>>> import numpy as np
>>> import numpy.linalg as la
>>> np.set_printoptions(suppress=True, linewidth=100)
>>> rng = np.random.default_rng(41008)
>>> data = np.array([[1, 0, 4, 5, 2, 5, 2, 3, 4],
...     [3, 1, 4, 5, 1, 5, 0, 1, 3],
...     [0, 1, 4, 2, 4, 1, 3, 2, 0],
...     [2, 1, 3, 2, 0, 0, 5, 3, 0],
...     [4, 3, 5, 2, 4, 3, 0, 4, 3],
...     [5, 3, 3, 2, 1, 5, 3, 2, 2],
...     [0, 1, 0, 4, 4, 1, 5, 1, 3],
...     [0, 4, 4, 2, 3, 2, 5, 0, 4],
...     [2, 3, 4, 4, 2, 2, 0, 0, 1],
...     [0, 1, 1, 4, 4, 4, 5, 2, 5],
...     [3, 2, 2, 3, 3, 1, 3, 0, 5],
...     [0, 0, 2, 1, 3, 4, 5, 2, 3],
...     [2, 0, 0, 2, 0, 1, 3, 1, 5],
...     [3, 0, 4, 1, 1, 0, 4, 5, 3]]) * (rng.random((14, 9)) < 0.3)
>>> data
array([[0, 0, 4, 5, 0, 0, 0, 0, 0],
       [0, 0, 4, 0, 0, 0, 0, 0, 0],
       [0, 0, 0, 0, 4, 0, 0, 0, 0],
       [0, 1, 3, 2, 0, 0, 0, 0, 0],
       [0, 0, 0, 0, 0, 0, 0, 4, 0],
       [0, 0, 0, 0, 0, 0, 0, 0, 0],
       [0, 1, 0, 0, 0, 0, 0, 0, 3],
       [0, 0, 0, 0, 0, 0, 5, 0, 4],
       [2, 0, 0, 4, 0, 0, 0, 0, 1],
       [0, 1, 0, 0, 0, 0, 0, 2, 0],
       [0, 0, 2, 0, 3, 0, 0, 0, 0],
       [0, 0, 0, 1, 0, 0, 0, 0, 3],
       [0, 0, 0, 0, 0, 0, 0, 0, 5],
       [3, 0, 0, 1, 0, 0, 0, 0, 0]])
>>> gram = data.T @ data
>>> (data @ data.T).shape
(14, 14)
>>> np.diag(gram)
array([13,  3, 45, 47, 25,  0, 25, 20, 60])
>>> np.round(la.svd(data, compute_uv=False) ** 2, 3) + 0
array([76.987, 66.322, 28.62 , 20.854, 20.222, 15.522,  7.15 ,  2.323,  0.   ])
>>> la.matrix_rank(gram)
np.int64(8)
>>> gram
array([[13,  0,  0, 11,  0,  0,  0,  0,  2],
       [ 0,  3,  3,  2,  0,  0,  0,  2,  3],
       [ 0,  3, 45, 26,  6,  0,  0,  0,  0],
       [11,  2, 26, 47,  0,  0,  0,  0,  7],
       [ 0,  0,  6,  0, 25,  0,  0,  0,  0],
       [ 0,  0,  0,  0,  0,  0,  0,  0,  0],
       [ 0,  0,  0,  0,  0,  0, 25,  0, 20],
       [ 0,  2,  0,  0,  0,  0,  0, 20,  0],
       [ 2,  3,  0,  7,  0,  0, 20,  0, 60]])
>>> f = np.array([-3, 3, 3])
>>> np.array([np.convolve(row, f, "same") for row in data])
array([[  0, -12,  -3,  27,  15,   0,   0,   0,   0],
       [  0, -12,  12,  12,   0,   0,   0,   0,   0],
       [  0,   0,   0, -12,  12,  12,   0,   0,   0],
       [ -3,  -6,   6,  15,   6,   0,   0,   0,   0],
       [  0,   0,   0,   0,   0,   0, -12,  12,  12],
       [  0,   0,   0,   0,   0,   0,   0,   0,   0],
       [ -3,   3,   3,   0,   0,   0,   0,  -9,   9],
       [  0,   0,   0,   0,   0, -15,  15,   3,  12],
       [  6,   6, -12,  12,  12,   0,   0,  -3,   3],
       [ -3,   3,   3,   0,   0,   0,  -6,   6,   6],
       [  0,  -6,   6,  -3,   9,   9,   0,   0,   0],
       [  0,   0,  -3,   3,   3,   0,   0,  -9,   9],
       [  0,   0,   0,   0,   0,   0,   0, -15,  15],
       [  9,   9,  -3,   3,   3,   0,   0,   0,   0]])
>>> np.polyval(f, data[7])
array([  3,   3,   3,   3,   3,   3, -57,   3, -33])
>>> A = np.loadtxt("case4.csv", delimiter=",")
>>> A
array([[ -4.38 ,   0.566,   0.07 ,   0.324,   3.637,   0.913,   0.883,   1.664,   4.508,   1.837,
         -0.37 ],
       [  0.037,   0.682,   5.209,   1.684,   1.825,   4.416,  -4.724,   3.309,   2.042,  -0.132,
         -2.848],
       [  1.547,   2.97 ,   7.812,   1.776,   1.407,  -1.848,  -1.803,   6.027,  -1.896,  -0.743,
          1.208],
       [ -0.469,   2.497,   0.083,  -3.923,   0.656,   0.884,   3.64 ,   1.998,   2.062,   2.586,
         -0.901],
       [  6.399,  -2.91 ,  -6.337,  -0.262,  -1.475,  -0.849,   0.097,  -6.738,  -3.684,   3.273,
          3.206],
       [ -3.577,   2.062,  -2.631,  -5.617,  -4.756,  -0.888,   2.373,   3.566,   2.725,  -2.448,
          0.085],
       [ -6.169,  -4.192,  -5.001,   2.6  ,  -3.241,   4.438,   0.027,  -0.495,   2.692,   2.277,
         -4.328],
       [ -0.935,   0.664,   0.665,  -4.184,   2.524,   0.251,   0.33 ,   4.899,  -1.844,   3.278,
          1.006],
       [ -3.503,  -1.329,  -1.03 ,   4.522,   3.897,  -4.202,  -3.583,   1.443,  -0.864,   5.327,
         -1.971],
       [ -2.25 ,  -2.654,   2.132,  -3.508,  -4.081,   3.56 ,  -0.63 ,   0.517,   0.155,   3.585,
          0.784],
       [  3.643,   6.569,   0.915,  -1.942,   1.546,   2.846,   5.497,   2.82 ,   3.182,  -4.518,
         -1.586],
       [ -4.368,  -2.505,   1.394,  -0.978,  -3.728,  -0.617,  -5.806,  -5.264,   2.856,  -4.667,
          5.795],
       [  2.813,  -0.741,   0.933, -10.866,  -0.43 ,  -3.303,  -0.216,  -4.464,   2.116,   0.613,
          4.969],
       [ -6.458,   1.245,   2.85 ,   5.305,   8.566,   3.394,  -5.492,  -0.697,   3.572,  -6.431,
         -0.115]])
>>> Y = np.c_[A[:, :2] @ np.array([[2, 1], [0, 0]]), np.array([2, 5, 4, 2, 4, 1, 4, 0, 0, 0, 3, 2, 5, 0])]
>>> Y
array([[ -8.76 ,  -4.38 ,   2.   ],
       [  0.074,   0.037,   5.   ],
       [  3.094,   1.547,   4.   ],
       [ -0.938,  -0.469,   2.   ],
       [ 12.798,   6.399,   4.   ],
       [ -7.154,  -3.577,   1.   ],
       [-12.338,  -6.169,   4.   ],
       [ -1.87 ,  -0.935,   0.   ],
       [ -7.006,  -3.503,   0.   ],
       [ -4.5  ,  -2.25 ,   0.   ],
       [  7.286,   3.643,   3.   ],
       [ -8.736,  -4.368,   2.   ],
       [  5.626,   2.813,   5.   ],
       [-12.916,  -6.458,   0.   ]])
>>> np.round(la.norm(la.qr(A)[0].T @ Y, axis=0) ** 2 / ((Y ** 2).sum(axis=0) + 1e-12), 3)
array([1.   , 1.   , 0.719])
